>>> import numpy as np
>>> import numpy.linalg as la
>>> np.set_printoptions(suppress=True, linewidth=200)
>>> J = np.array([[5, 6, -5], [3, 3, 5], [6, 8, 1]])
>>> print(J)
[[ 5  6 -5]
 [ 3  3  5]
 [ 6  8  1]]
>>> x = np.array([2, -1, 2])
>>> la.norm(J @ x) <= la.norm(J, 2) * la.norm(x) + 1e-9
np.True_
>>> J @ np.eye(3)[1]
array([6., 3., 8.])
>>> np.einsum("ij,j->i", J, x)
array([-6, 13,  6])
>>> J @ (2 * x)
array([-12,  26,  12])
>>> rng = np.random.default_rng(97601)
>>> lab = rng.permutation(3)
>>> print(lab)
[2 1 0]
>>> other = J[lab][:, lab]
>>> other
array([[ 1,  8,  6],
       [ 5,  3,  3],
       [-5,  6,  5]])
>>> round(float(la.det(other)), 2), round(float(la.det(J[lab])), 2)
(-53.0, 53.0)
>>> print(np.diag(other))
[1 3 5]
>>> print(np.round(np.sort(np.abs(la.eigvals(other))), 2))
[2.39 2.5  8.89]
>>> M = np.load("mat.npy")
>>> print(M)
[[-6  6 -2  2]
 [ 0 -6  0 -2]
 [-4  4 -2  2]
 [ 0 -4  0 -2]]
>>> print(np.einsum("ij,ji->", M, M))
112
>>> np.round(np.poly(M), 2)
array([ 1., 16., 72., 64., 16.])
>>> np.round(la.eigvals(M).sum().real, 2)
np.float64(-16.0)
>>> round(la.det(2 * M), 2), round(float(la.det(M)), 2)
(np.float64(256.0), 16.0)
>>> np.einsum("ii->", M)
np.int64(-16)
>>> print(np.round(la.det(M[::-1]), 2))
16.0
>>> other = la.inv(M)
>>> np.round(M @ other, 2) + 0
array([[1., 0., 0., 0.],
       [0., 1., 0., 0.],
       [0., 0., 1., 0.],
       [0., 0., 0., 1.]])
>>> np.round(la.det(M) * la.det(other), 2)
np.float64(1.0)
>>> other.round(2)
array([[-0.5, -0.5,  0.5,  0.5],
       [-0. , -0.5, -0. ,  0.5],
       [ 1. ,  1. , -1.5, -1.5],
       [-0. ,  1. , -0. , -1.5]])
>>> other = M + rng.integers(-2, 3, (4, 2)) @ rng.integers(-2, 3, (2, 4))
>>> other
array([[-6,  6, -2,  2],
       [ 0, -6,  0, -2],
       [ 2,  4, -2,  0],
       [-2, -4, -2, -2]])
>>> other - M
array([[ 0,  0,  0,  0],
       [ 0,  0,  0,  0],
       [ 6,  0,  0, -2],
       [-2,  0, -2,  0]])
>>> print(np.round(la.svd(other - M, compute_uv=False), 2) + 0)
[6.63 2.   0.   0.  ]
>>> vals, V = la.eig(M)
>>> np.round(np.sort(la.eigvals(la.inv(M))), 2)
array([-1.87, -1.87, -0.13, -0.13])
>>> np.round(np.sort(la.eigvals(M @ M)), 2)
array([ 0.29,  0.29, 55.71, 55.71])
>>> print(vals.round(2))
[-7.46 -0.54 -7.46 -0.54]
>>> print(M @ M)
[[ 44 -88  16 -32]
 [  0  44   0  16]
 [ 32 -64  12 -24]
 [  0  32   0  12]]
>>> m1 = np.array([[0, 2, 1], [0, 0, 2], [0, 0, 0]])
>>> r = la.matrix_rank(m1)
>>> print(r)
2
>>> null = la.svd(m1)[2][r:].T
>>> m1 @ null
array([[0.],
       [0.],
       [0.]])
>>> [int(la.matrix_rank(m1[:i])) for i in range(1, len(m1) + 1)]
[1, 2, 2]
>>> print(np.allclose(m1 @ null, 0))
True
>>> la.matrix_rank(m1 - m1[0, 0] * np.eye(3))
np.int64(2)
>>> print(la.matrix_power(m1 - np.diag(np.diag(m1)), 3))
[[0 0 0]
 [0 0 0]
 [0 0 0]]
>>> data = np.loadtxt("dump.csv", delimiter=",")
>>> data
array([[3., 0., 2., 3.],
       [3., 3., 0., 2.],
       [2., 3., 3., 0.],
       [0., 2., 3., 3.]])
>>> print(data @ data)
[[13. 12. 21. 18.]
 [18. 13. 12. 21.]
 [21. 18. 13. 12.]
 [12. 21. 18. 13.]]
>>> np.round(la.det(data), 2)
np.float64(160.0)
>>> np.round(la.matrix_power(data, 2), 2)
array([[13., 12., 21., 18.],
       [18., 13., 12., 21.],
       [21., 18., 13., 12.],
       [12., 21., 18., 13.]])
>>> np.allclose(data, data.T)
False
>>> np.round(la.norm(data, axis=1), 2)
array([4.69, 4.69, 4.69, 4.69])
>>> np.round(la.norm(data[2] - data[1]), 2)
np.float64(3.74)
>>> round(la.norm(data, "nuc"), 2)
np.float64(16.32)
>>> round(float(la.norm(data, 1)), 2), np.round(la.norm(data, np.inf), 2)
(8.0, np.float64(8.0))
>>> x = np.array([0, 0, 0, 0])
>>> y = data @ x
>>> y
array([0., 0., 0., 0.])
>>> np.round(la.solve(data, y + data[:, 3]), 2)
array([0., 0., 0., 1.])
>>> np.round(la.solve(data.T, data[1]), 2) + 0
array([0., 1., 0., 0.])
>>> np.round(la.solve(data, data[:, 0]), 2) + 0
array([1., 0., 0., 0.])
>>> lab = rng.permutation(4)
>>> lab
array([0, 1, 2, 3])
>>> other = M[lab][:, lab]
>>> np.round(np.sort(np.abs(la.eigvals(other))), 2)
array([0.54, 0.54, 7.46, 7.46])
>>> np.diag(other)
array([-6, -6, -2, -2])
>>> np.allclose(other, M)
True
>>> np.round(la.det(other), 2), round(la.det(M[lab]), 2)
(np.float64(16.0), np.float64(16.0))
>>> np.trace(other)
np.int64(-16)
>>> G = data.T @ data
>>> la.matrix_rank(G)
np.int64(4)
>>> print(np.trace(G), (data ** 2).sum())
88.0 88.0
>>> np.round(la.eigvalsh(G)[::-1], 2)
array([64., 10., 10.,  4.])
>>> np.round(la.svd(data, compute_uv=False) ** 2, 2)
array([64., 10., 10.,  4.])
>>> np.allclose(G, G.T)
True
>>> E = np.load("out18.npy")
>>> E
array([[  1,  -4,  16, -64],
       [  1,  -3,   9, -27],
       [  1,  -2,   4,  -8],
       [  1,  -1,   1,  -1],
       [  1,   0,   0,   0],
       [  1,   1,   1,   1],
       [  1,   2,   4,   8]])
>>> lab = rng.permutation(4)
>>> other = E[:, lab] * rng.choice([-1, 1], 4)
>>> other
array([[64, 16,  4,  1],
       [27,  9,  3,  1],
       [ 8,  4,  2,  1],
       [ 1,  1,  1,  1],
       [ 0,  0,  0,  1],
       [-1,  1, -1,  1],
       [-8,  4, -2,  1]])
>>> U, _, Vh = la.svd(E.T @ other)
>>> np.round(U @ Vh, 2) + 0
array([[ 0.,  0.,  0.,  1.],
       [ 0.,  0., -1.,  0.],
       [ 0.,  1.,  0.,  0.],
       [-1.,  0.,  0.,  0.]])
>>> np.round(la.lstsq(E, other)[0], 2) + 0
array([[ 0.,  0.,  0.,  1.],
       [ 0.,  0., -1.,  0.],
       [ 0.,  1.,  0.,  0.],
       [-1.,  0.,  0.,  0.]])
>>> x = np.array([5, 5, -5, -4])
>>> y = E @ x
>>> beta, lr = np.zeros(4), 1 / la.norm(E, 2) ** 2
>>> for i in range(30):
...     beta -= lr * E.T @ (E @ beta - y)
...     if i % 10 == 0: print(i, round(la.norm(E @ beta - y), 2))
... 
0 29.94
10 27.96
20 26.18
>>> round(la.cond(E), 2)
np.float64(51.87)
>>> beta.round(2)
array([-0.15, -0.1 , -0.28, -2.5 ])
>>> proj = E @ la.solve(E.T @ E, E.T)
>>> np.round(la.eigvalsh(proj), 2) + 0
array([0., 0., 0., 1., 1., 1., 1.])
>>> print(proj.round(2))
[[ 0.93  0.19 -0.1  -0.1   0.02  0.1  -0.05]
 [ 0.19  0.45  0.38  0.14 -0.1  -0.17  0.1 ]
 [-0.1   0.38  0.45  0.29  0.05 -0.1   0.02]
 [-0.1   0.14  0.29  0.33  0.29  0.14 -0.1 ]
 [ 0.02 -0.1   0.05  0.29  0.45  0.38 -0.1 ]
 [ 0.1  -0.17 -0.1   0.14  0.38  0.45  0.19]
 [-0.05  0.1   0.02 -0.1  -0.1   0.19  0.93]]
>>> other = E[0, 0] * E[1:] - np.outer(E[1:, 0], E[0])
>>> other
array([[  0,   1,  -7,  37],
       [  0,   2, -12,  56],
       [  0,   3, -15,  63],
       [  0,   4, -16,  64],
       [  0,   5, -15,  65],
       [  0,   6, -12,  72]])
>>> np.flatnonzero(~other.round(6).any(axis=1))
array([], dtype=int64)
>>> A = np.loadtxt("x.csv", delimiter=",")
>>> A
array([[ 3.,  0.,  0.,  0.],
       [ 9.,  6.,  0.,  0.],
       [ 4., -1., -2.,  0.],
       [ 4.,  2.,  9.,  7.]])
>>> U, sigma, Vh = la.svd(A, full_matrices=False)
>>> np.round(np.sqrt((sigma ** 2).sum()), 2), round(float(la.norm(A)), 2)
(np.float64(17.23), 17.23)
>>> np.round(np.abs(Vh[0]), 2)
array([0.68, 0.37, 0.49, 0.39])
>>> np.allclose(U * sigma @ Vh, A)
True
>>> np.round(U.T @ A @ Vh.T, 2) + 0
array([[13.77,  0.  ,  0.  ,  0.  ],
       [ 0.  ,  9.77,  0.  ,  0.  ],
       [ 0.  ,  0.  ,  3.42,  0.  ],
       [ 0.  ,  0.  ,  0.  ,  0.55]])
>>> np.round(sigma / sigma[0], 2)
array([1.  , 0.71, 0.25, 0.04])
